% ipython --no-banner

In [1]: import numpy as np

In [2]: np.set_printoptions(precision=3, suppress=True, linewidth=200)

In [3]: def rd(a):
   ...:     return np.round(a, 3) + 0
   ...: 

In [4]: F = np.loadtxt("mat.csv", delimiter=",")

In [5]: F
Out[5]: 
array([[-6., -4.,  1.,  0.,  0.,  7.,  0., -7.,  1.,  0., -2.,  9., -1.,  1.],
       [-1., -5.,  0.,  0.,  0.,  1.,  0., -5.,  2.,  0.,  7.,  9., -7., -8.],
       [ 4.,  3.,  5.,  0.,  0., -2.,  0.,  6.,  9.,  0.,  6.,  1., -3.,  0.],
       [ 0.,  0.,  0.,  1.,  9.,  0.,  5.,  0.,  0., -6.,  0.,  0.,  0.,  0.],
       [ 0.,  0.,  0.,  9., -7.,  0., -8.,  0.,  0., -8.,  0.,  0.,  0.,  0.],
       [ 6., -9.,  9.,  0.,  0., -1.,  0., -3., -4.,  0., -2.,  8., -6.,  6.],
       [ 0.,  0.,  0., -5., -3.,  0.,  7.,  0.,  0.,  3.,  0.,  0.,  0.,  0.],
       [ 8., -8., -9.,  0.,  0.,  5.,  0.,  5.,  3.,  0.,  3., -9.,  7., -6.],
       [-4.,  7., -9.,  0.,  0.,  4.,  0., -1.,  1.,  0.,  3.,  2., -1., -2.],
       [ 0.,  0.,  0., -5., -2.,  0.,  1.,  0.,  0., -6.,  0.,  0.,  0.,  0.],
       [-1., -6.,  4.,  0.,  0.,  7.,  0., -2.,  4.,  0.,  6., -1., -4.,  1.],
       [-1., -1., -4.,  0.,  0., -3.,  0., -8.,  8.,  0., -6., -5.,  9., -9.],
       [-9., -6., -8.,  0.,  0.,  7.,  0.,  2., -4.,  0.,  2.,  2.,  0., -4.],
       [-3., -3., -6.,  0.,  0.,  5.,  0., -5.,  3.,  0., -9., -5., -5., -3.]])

In [6]: # splits into 2 blocks

In [7]: np.flatnonzero(np.linalg.matrix_power((F != 0) + (F.T != 0) + np.eye(14), 14)[13])
Out[7]: array([ 0,  1,  2,  5,  7,  8, 10, 11, 12, 13])

In [8]: rd(np.sort(np.linalg.eigvals(F).real))
Out[8]: array([-16.478, -11.431, -10.465, -10.198, -10.198,  -0.516,  -0.516,   1.085,   1.085,   6.201,   9.349,   9.349,  10.694,  14.038])

In [9]: rng = np.random.default_rng(7100)

In [10]: A2 = F + rng.integers(-2, 3, (14, 13)) @ rng.integers(-2, 3, (13, 14))

In [11]: A2
Out[11]: 
array([[  4.,  -1.,   4.,   3.,  -9.,   3.,   4., -13.,   3.,   0., -12.,   9.,   8.,   8.],
       [  1., -11.,   8., -13.,  -6.,   3.,   3., -15.,   1.,   3.,  -4.,  12.,  -9.,  -7.],
       [ 12.,   8.,  -8.,   1., -15.,   3.,   3.,  -3.,   3.,  -7.,  18.,  -7.,   5.,   1.],
       [  0.,   6.,  -5.,   7.,   6.,  13.,  -1., -10.,   4.,  -2.,  -3.,  -9.,   1.,   4.],
       [  5.,  -3.,   2.,  15.,  -9.,   3., -14., -10.,   2., -10.,   1.,  -2.,   0.,   6.],
       [  6., -15.,   9.,   1.,  -3.,   4.,   8., -15.,  -1., -13.,  12.,   7.,  -1.,  11.],
       [ -4.,   4.,   6.,  -6.,  -4.,   7.,   7.,  -2.,  -5.,   8.,   2.,   9.,   3.,   5.],
       [  6.,  -4., -10.,   8.,   2.,  12.,  11.,  -1.,  11.,  -7.,   5., -13.,  19.,  -5.],
       [ -1.,  12.,  -2.,  -2.,  -2.,   0.,  -3.,   1.,  -4.,   5.,  -5.,   0.,  -7., -11.],
       [  5.,  13.,  -6.,  17.,  -3.,  -1.,   6.,   1.,  13., -13.,   3.,  -1.,  16.,   5.],
       [ -5., -20.,   5.,  -3.,   9.,  -5.,   1.,   4.,  10., -10.,   1.,   2., -17.,  -1.],
       [ -6., -19.,   3., -21.,   4., -12.,  10.,  -5.,   9.,  -2., -26.,  -1.,  -1.,  -9.],
       [ -8.,   3., -11.,   9.,   0.,  10.,  -5.,   0.,  -6.,  -1.,  15.,  -8.,  -1.,  -6.],
       [-10.,   4., -10.,  -3.,   3.,  13.,  -5.,  -7.,   9.,  13.,   5.,   9.,   4.,   3.]])

In [12]: np.linalg.matrix_rank(A2 - F, tol=1e-8)
Out[12]: np.int64(13)
